>>> import numpy as np
>>> import numpy.linalg as la
>>> np.set_printoptions(precision=4, suppress=True, linewidth=160, sign=" ")
>>> def rd(a):
...     return np.round(a, 4) + 0
... 
>>> m1 = np.load("w.npy")
>>> print(m1)
[[ 2  6]
 [-2 -6]
 [ 1  3]
 [ 2  6]]
>>> # column 1 dominates
>>> print([round(float(x), 4) for x in la.svd(m1, compute_uv=False)[:3]])
[11.4018, 0.0]
>>> print(np.argsort(-la.norm(m1, axis=0).round(6), kind="stable")[:3])
[ 1  0]
>>> other = m1 / np.sqrt((m1 ** 2).mean(axis=1, keepdims=True))
>>> print(la.matrix_rank(m1 - m1.mean(axis=1, keepdims=True)))
1
>>> print(la.matrix_rank(other) == la.matrix_rank(m1))
True
>>> print(m1 - m1.mean(axis=1, keepdims=True))
[[-2.  2.]
 [ 2. -2.]
 [-1.  1.]
 [-2.  2.]]
>>> rng = np.random.default_rng(891077)
>>> other = m1 + rng.integers(-2, 3, (4, 1)) @ rng.integers(-2, 3, (1, 2))
>>> print(other)
[[ 2  6]
 [ 0 -8]
 [ 1  3]
 [ 6  2]]
>>> print(rd(la.svd(other - m1, compute_uv=False)))
[ 6.3246  0.    ]
>>> print(la.matrix_rank(other - m1, tol=1e-8))
1
>>> print(other - m1)
[[ 0  0]
 [ 2 -2]
 [ 0  0]
 [ 4 -4]]
>>> def softmax(z):
...     e = np.exp(z - z.max(axis=-1, keepdims=True))
...     return e / e.sum(axis=-1, keepdims=True)
... 
>>> print(rd(softmax(m1).sum(axis=1)))
[ 1.  1.  1.  1.]
>>> S = m1 @ m1.T / np.sqrt(2)
>>> print(softmax(S).round(6).argmax(axis=1))
[ 0  1  0  0]
>>> print(np.count_nonzero(m1))
8
>>> print(np.diff(m1, axis=0))
[[ -4 -12]
 [  3   9]
 [  1   3]]
>>> print(m1 - m1[0])
[[  0   0]
 [ -4 -12]
 [ -1  -3]
 [  0   0]]
>>> print(m1.sum(axis=0))
[ 3  9]
>>> data = np.loadtxt("dump.csv", delimiter=",")
>>> print(rd(data))
[[ 0.1824 -0.2772 -1.3877  0.36    1.3545]
 [ 1.0031  0.4534  0.2102 -1.5498  0.585 ]
 [ 1.4591 -0.1234 -0.7304  0.4027 -1.0771]
 [-0.7295  1.3417 -1.0574 -0.4465 -0.5918]
 [-0.5472 -1.3792 -0.6152 -1.0522 -0.5593]]
>>> z = rng.permutation(5)
>>> print(z)
[ 3  2  4  1  0]
>>> other = data[z][:, z]
>>> print(rd(la.det(other)), rd(la.det(data[z])))
-32.0 -32.0
>>> print(rd(np.diag(other)))
[-0.4465 -0.7304 -0.5593  0.4534  0.1824]
>>> print(np.allclose(other, data))
False
